>>> import numpy as np
>>> np.set_printoptions(precision=2, suppress=True, linewidth=160)
>>> m1 = np.load("test18.npy")
>>> m1
array([[ 7,  1,  0,  0],
       [-4, -5,  0,  0],
       [ 0,  0,  7,  1],
       [ 0,  0, -4, -5]])
>>> x0 = np.array([0, -1, 2, 2])
>>> rhs = m1 @ x0
>>> beta, lr = np.zeros(4), 1 / np.linalg.norm(m1, 2) ** 2
>>> for i in range(3):
...     beta -= lr * m1.T @ (m1 @ beta - rhs)
...     if i % 1 == 0: print(i, round(np.linalg.norm(m1 @ beta - rhs), 2))
... 
0 3.67
1 3.11
2 2.63
>>> beta
array([-0.24, -0.52,  2.24,  1.53])
>>> x0 = np.array([3, 3, 0, 2])
>>> rhs = m1 @ x0
>>> rhs
array([ 24, -27,   2, -10])
>>> np.linalg.solve(m1, -3 * rhs)
array([-9., -9.,  0., -6.])
>>> np.linalg.solve(m1, rhs)
array([3., 3., 0., 2.])
>>> U, sig, VT = np.linalg.svd(m1, full_matrices=False)
>>> U.shape, sig.shape, VT.shape
((4, 4), (4,), (4, 4))
>>> np.round(U.T @ m1 @ VT.T, 2) + 0
array([[8.88, 0.  , 0.  , 0.  ],
       [0.  , 8.88, 0.  , 0.  ],
       [0.  , 0.  , 3.49, 0.  ],
       [0.  , 0.  , 0.  , 3.49]])
>>> np.round(VT @ VT.T, 2) + 0
array([[1., 0., 0., 0.],
       [0., 1., 0., 0.],
       [0., 0., 1., 0.],
       [0., 0., 0., 1.]])
>>> (sig > 1e-8).sum()
np.int64(4)
>>> np.cumsum(sig ** 2) / np.sum(sig ** 2)
array([0.43, 0.87, 0.93, 1.  ])
>>> r0 = np.array([0, 2, 0, 2])
>>> M2 = m1 + np.outer(r0, np.eye(4)[0])
>>> np.round(np.linalg.det(M2) / np.linalg.det(m1), 2), round(1 + np.linalg.solve(m1, r0)[0], 2)
(np.float64(1.06), np.float64(1.06))
>>> np.linalg.matrix_rank(M2 - m1)
np.int64(1)
>>> M2
array([[ 7.,  1.,  0.,  0.],
       [-2., -5.,  0.,  0.],
       [ 0.,  0.,  7.,  1.],
       [ 2.,  0., -4., -5.]])
>>> np.linalg.matrix_rank(np.linalg.inv(M2) - np.linalg.inv(m1), tol=1e-8)
np.int64(1)
>>> feats = np.array([[2, 2, 3, 0, 4, 1],
...     [2, 7, 7, 3, 2, 3],
...     [7, 2, 6, 6, 7, 5],
...     [2, 4, 8, 2, 2, 2]])
>>> feats
array([[2, 2, 3, 0, 4, 1],
       [2, 7, 7, 3, 2, 3],
       [7, 2, 6, 6, 7, 5],
       [2, 4, 8, 2, 2, 2]])
>>> M2 = np.array([[3, 3, 1], [0, 1, 0], [1, 2, 2], [0, 3, 3], [3, 3, 2], [3, 3, 1]])
>>> feats @ M2
array([[24, 29, 17],
       [28, 51, 32],
       [63, 89, 56],
       [26, 44, 30]])
>>> np.linalg.matrix_rank(feats @ M2)
np.int64(3)
>>> np.einsum("ij,ij->i", feats, feats)
array([ 34, 124, 199,  96])
>>> np.linalg.matrix_rank(np.vstack([feats, M2.T]))
np.int64(6)
>>> np.einsum("ik,kj->ij", feats, M2)
array([[24, 29, 17],
       [28, 51, 32],
       [63, 89, 56],
       [26, 44, 30]])
>>> rng = np.random.default_rng(4799)
>>> M2 = feats + rng.integers(-2, 3, (4, 1)) @ rng.integers(-2, 3, (1, 6))
>>> M2
array([[ 3,  1,  2, -2,  6, -1],
       [ 0,  9,  9,  7, -2,  7],
       [ 9,  0,  4,  2, 11,  1],
       [ 4,  2,  6, -2,  6, -2]])
>>> np.linalg.matrix_rank(M2 - feats, tol=1e-8)
np.int64(1)
>>> M2 - feats
array([[ 1, -1, -1, -2,  2, -2],
       [-2,  2,  2,  4, -4,  4],
       [ 2, -2, -2, -4,  4, -4],
       [ 2, -2, -2, -4,  4, -4]])
>>> np.abs(M2 - feats).sum(axis=1)
array([ 9, 18, 18, 18])
>>> np.round(np.linalg.svd(M2 - feats, compute_uv=False), 2) + 0
array([13.96,  0.  ,  0.  ,  0.  ])
>>> C = np.sign(np.array([[-3, 3, 2, 2], [-1, 3, -3, 1], [-1, -3, -3, 3], [3, -3, -3, -3]]))
>>> M2 = (np.tril(C, -1) + np.eye(4)) @ (np.triu(C, 1) + np.eye(4))
>>> ev = np.array([4, 4, 4, -5])
>>> mat = np.rint(M2 * ev @ np.linalg.inv(M2)) + 0
>>> mat
array([[-14., -18.,  -9.,  -9.],
       [  0.,   4.,   0.,   0.],
       [ 18.,  18.,  13.,   9.],
       [  0.,   0.,   0.,   4.]])
>>> mat @ mat
array([[ 34.,  18.,   9.,   9.],
       [  0.,  16.,   0.,   0.],
       [-18., -18.,   7.,  -9.],
       [  0.,   0.,   0.,  16.]])
>>> round(np.linalg.det(mat), 2)
np.float64(-320.0)
>>> (mat + mat.T) / 2
array([[-14. ,  -9. ,   4.5,  -4.5],
       [ -9. ,   4. ,   9. ,   0. ],
       [  4.5,   9. ,  13. ,   4.5],
       [ -4.5,   0. ,   4.5,   4. ]])
>>> assert mat == mat.T
Traceback (most recent call last):
  File "<python-input-49>", line 1, in <module>
    assert mat == mat.T
           ^^^^^^^^^^^^
ValueError: The truth value of an array with more than one element is ambiguous. Use a.any() or a.all()
>>> np.sort(np.abs(np.linalg.eigvals(mat)))
array([4., 4., 4., 5.])
>>> q, evecs = np.linalg.qr(mat[:, :1])[0], np.linalg.qr(mat[:, 1:])[0]
>>> sig = np.linalg.svd(q.T @ evecs, compute_uv=False)
>>> sig
array([1.])
>>> arr = np.loadtxt("out4.csv", delimiter=",")
>>> arr
array([[2., 3., 2., 2., 0., 1.],
       [1., 2., 3., 2., 2., 0.],
       [0., 1., 2., 3., 2., 2.],
       [2., 0., 1., 2., 3., 2.],
       [2., 2., 0., 1., 2., 3.],
       [3., 2., 2., 0., 1., 2.]])
>>> gram = arr.T @ arr
>>> np.linalg.svd(arr, compute_uv=False) ** 2
array([100.,  13.,  13.,   4.,   1.,   1.])
>>> np.linalg.matrix_rank(gram)
np.int64(6)
>>> np.allclose(gram, gram.T)
True
>>> (arr @ arr.T).shape
(6, 6)
>>> x0 = np.array([9, 3, 1, 6, 5, -7])
>>> rhs = arr @ x0
>>> beta, lr = np.zeros(6), 1 / np.linalg.norm(arr, 2) ** 2
>>> for i in range(30):
...     beta -= lr * arr.T @ (arr @ beta - rhs)
...     if i % 10 == 0: print(i, round(np.linalg.norm(arr @ beta - rhs), 2))
... 
0 17.82
10 11.99
20 9.78
>>> np.round(np.linalg.cond(arr), 2)
np.float64(10.0)
>>> x0 = np.array([-1, 1, -2, -2, 1, 1])
>>> rhs = arr @ x0
>>> rhs
array([-6., -7., -5., -3.,  3., -2.])
>>> np.linalg.solve(arr, rhs + arr[:, 3])
array([-1.,  1., -2., -1.,  1.,  1.])
>>> np.linalg.solve(arr, rhs)
array([-1.,  1., -2., -2.,  1.,  1.])
>>> np.round(np.linalg.solve(arr, arr[:, 2]), 2) + 0
array([0., 0., 1., 0., 0., 0.])
>>> q, r_ = np.linalg.qr(arr)
>>> np.round(np.trace(q @ q.T), 2)
np.float64(6.0)
>>> np.round(abs(r_[0, 0]), 2), round(float(np.linalg.norm(arr[:, 0])), 2)
(np.float64(4.69), 4.69)
>>> np.abs(np.diag(r_))
array([4.69, 2.7 , 2.69, 2.69, 1.8 , 1.58])
>>> np.allclose(r_.T @ r_, arr.T @ arr)
True
>>> t3 = np.stack([arr, 4 * arr, arr[::-1]])
>>> (t3 @ arr.T).shape
(3, 6, 6)
>>> np.einsum("bij,cij->bc", t3, t3)
array([[ 132.,  528.,   96.],
       [ 528., 2112.,  384.],
       [  96.,  384.,  132.]])
>>> np.linalg.matrix_rank(t3.reshape(3, -1))
np.int64(2)
>>> np.linalg.norm(t3, axis=(1, 2))
array([11.49, 45.96, 11.49])
>>> np.linalg.matrix_rank(t3)
array([6, 6, 6])
>>> W0 = np.array([[0, 1, 0, 0], [1, 0, 0, 0], [0, 0, 0, 1], [0, 0, 1, 0]])
>>> W0[:, 1] @ W0[:, 0]
np.int64(0)
>>> np.linalg.svd(W0, compute_uv=False)
array([1., 1., 1., 1.])
>>> np.linalg.matrix_power(W0, 2)
array([[1, 0, 0, 0],
       [0, 1, 0, 0],
       [0, 0, 1, 0],
       [0, 0, 0, 1]])
>>> np.linalg.matrix_power(W0, 100)
array([[1, 0, 0, 0],
       [0, 1, 0, 0],
       [0, 0, 1, 0],
       [0, 0, 0, 1]])
>>> p = np.eye(4)[3]
>>> for _ in range(5):
...     p = p @ W0
...     print(p.round(2))
... 
[0. 0. 1. 0.]
[0. 0. 0. 1.]
[0. 0. 1. 0.]
[0. 0. 0. 1.]
[0. 0. 1. 0.]
>>> np.trace(W0 @ W0 @ W0) // 6
np.int64(0)
>>> W0.sum(axis=0)
array([1, 1, 1, 1])
>>> Lm = np.diag(W0.sum(axis=1)) - W0
>>> Lm @ np.ones(4)
array([0., 0., 0., 0.])
>>> E = np.load("mat.npy")
>>> E
array([[-0.5 , -1.7 , -1.98],
       [-1.1 , -1.8 , -4.35],
       [-1.1 ,  0.  , -4.4 ],
       [-0.2 ,  0.2 , -0.77],
       [-0.1 , -0.5 , -0.45],
       [ 0.8 ,  1.1 ,  3.24],
       [-0.4 , -0.6 , -1.58],
       [-1.4 ,  1.  , -5.59],
       [ 0.4 , -0.6 ,  1.61],
       [-1.1 ,  0.3 , -4.48],
       [-0.7 , -0.1 , -2.73],
       [ 0.5 , -0.6 ,  1.95]])
>>> q, r_ = np.linalg.qr(E)
>>> np.round(np.trace(q @ q.T), 2)
np.float64(3.0)
>>> np.round(q.T @ q, 2) + 0
array([[1., 0., 0.],
       [0., 1., 0.],
       [0., 0., 1.]])
>>> gram = np.cov(E, rowvar=False)
>>> round(np.corrcoef(E[:, 1], E[:, 0])[0, 1], 2)
np.float64(0.06)
>>> np.corrcoef(E.T)
array([[1.  , 0.06, 1.  ],
       [0.06, 1.  , 0.06],
       [1.  , 0.06, 1.  ]])
>>> gram
array([[0.51, 0.04, 2.03],
       [0.04, 0.81, 0.15],
       [2.03, 0.15, 8.12]])
>>> J = np.load("case6.npy")
>>> J
array([[ 0.52,  1.42, -4.47, -1.12,  0.65,  1.04],
       [ 1.36,  1.28, -4.37,  0.63, -1.06, -0.96],
       [-0.11, -1.3 ,  3.96,  1.72, -1.28, -1.75],
       [ 1.46,  1.19, -4.13,  0.94, -1.34, -1.3 ],
       [-1.2 ,  0.31, -0.51, -2.69,  2.59,  3.05],
       [-1.59, -0.94,  3.4 , -1.58,  1.89,  1.99],
       [-1.61, -0.6 ,  2.38, -2.12,  2.32,  2.55],
       [-0.18, -1.32,  4.07,  1.62, -1.18, -1.63],
       [-0.97, -1.43,  4.68,  0.31,  0.17, -0.1 ],
       [ 0.75,  1.44, -4.62, -0.74,  0.26,  0.6 ],
       [-1.2 , -1.37,  4.58, -0.21,  0.66,  0.49],
       [ 1.62,  0.82, -3.05,  1.8 , -2.07, -2.22],
       [-1.62, -0.76,  2.86, -1.9 ,  2.15,  2.32],
       [-1.61, -0.86,  3.18, -1.72,  2.01,  2.14],
       [ 0.25, -1.13,  3.32,  2.13, -1.75, -2.25],
       [-1.51, -1.13,  3.95, -1.13,  1.51,  1.51],
       [-0.58, -1.43,  4.52,  1.03, -0.55, -0.93],
       [ 0.85, -0.69,  1.77,  2.6 , -2.37, -2.88],
       [-1.62, -0.74,  2.81, -1.92,  2.17,  2.35],
       [-0.42, -1.39,  4.36,  1.29, -0.82, -1.23],
       [-0.48, -1.41,  4.43,  1.19, -0.72, -1.11],
       [ 1.39,  1.26, -4.3 ,  0.72, -1.14, -1.06]])
>>> cen = J - J.mean(axis=0)
>>> evecs = np.linalg.svd(cen)[2][:2]
>>> M2 = cen - cen @ evecs.T @ evecs
>>> np.diag(evecs.T @ evecs)
array([0.11, 0.08, 0.88, 0.29, 0.27, 0.37])
>>> np.linalg.norm(M2, axis=1).round(6).argmax()
np.int64(0)
>>> np.round(np.cov(cen @ evecs.T, rowvar=False), 2) + 0
array([[15.4 ,  0.  ],
       [ 0.  ,  8.73]])
>>> np.round(np.linalg.norm(M2) / np.linalg.norm(cen), 2)
np.float64(0.0)
>>> (cen @ evecs.T).std(axis=0)
array([3.83, 2.89])
>>> round(float(np.linalg.norm(J, 2) / np.linalg.norm(J)), 2)
0.82
>>> np.linalg.cond(J) > 100
np.True_
>>> [round(float(x), 2) for x in np.linalg.svd(J, compute_uv=False)[:3]]
[19.12, 13.57, 0.0]
>>> np.linalg.matrix_rank(J, rtol=0.1)
np.int64(2)
>>> W = np.array([[1, 2], [0, 0], [-1, -1], [1, -2], [0, 0], [-1, 2]])
>>> beta = np.array([1, 0])
>>> H = np.maximum(J @ W + beta, 0)
>>> np.linalg.matrix_rank(H)
np.int64(2)
>>> (H > 0).astype(int)
array([[1, 1],
       [1, 1],
       [1, 0],
       [1, 1],
       [0, 1],
       [0, 1],
       [0, 1],
       [1, 0],
       [0, 0],
       [1, 1],
       [0, 0],
       [1, 0],
       [0, 1],
       [0, 1],
       [1, 0],
       [0, 0],
       [0, 0],
       [1, 0],
       [0, 1],
       [0, 0],
       [0, 0],
       [1, 1]])
>>> (H > 0).mean(axis=0)
array([0.45, 0.5 ])
>>> C = np.array([[3, 2], [2, 4]])
>>> (H @ C).round(6).argmax(axis=1)
array([1, 0, 0, 0, 1, 1, 1, 0, 0, 1, 0, 0, 1, 1, 0, 0, 0, 0, 1, 0, 0, 0])
>>> W @ C
array([[ 7, 10],
       [ 0,  0],
       [-5, -6],
       [-1, -6],
       [ 0,  0],
       [ 1,  6]])
>>> U, sig, VT = np.linalg.svd(J)
>>> evecs = VT[:(sig > 1e-8).sum()]
>>> x0 = J[15] + 3 * J[1] + rng.integers(2) * np.eye(6)[1]
>>> x0
array([ 2.57,  2.72, -9.15,  0.75, -1.66, -1.36])
>>> np.diag(evecs.T @ evecs)
array([0.11, 0.08, 0.88, 0.29, 0.27, 0.37])
>>> np.round(np.linalg.norm(x0 - evecs.T @ evecs @ x0), 2)
np.float64(0.0)
>>> np.allclose(evecs.T @ evecs @ x0, x0)
True
>>> lab = J[:, 3] > np.median(J[:, 3])
>>> r0 = J[lab].mean(axis=0) - J[~lab].mean(axis=0)
>>> lab.astype(int)
array([0, 1, 1, 1, 0, 0, 0, 1, 0, 0, 0, 1, 0, 0, 1, 0, 1, 1, 0, 1, 1, 1])
>>> r0
array([ 1.53,  0.05, -0.7 ,  2.77, -2.79, -3.21])
>>> round(float((((J - J.mean(axis=0)) @ r0 > 0) == lab).mean()), 2)
0.95
>>> ((J - J.mean(axis=0)) @ r0 > 0).astype(int)
array([0, 1, 1, 1, 0, 0, 0, 1, 0, 1, 0, 1, 0, 0, 1, 0, 1, 1, 0, 1, 1, 1])
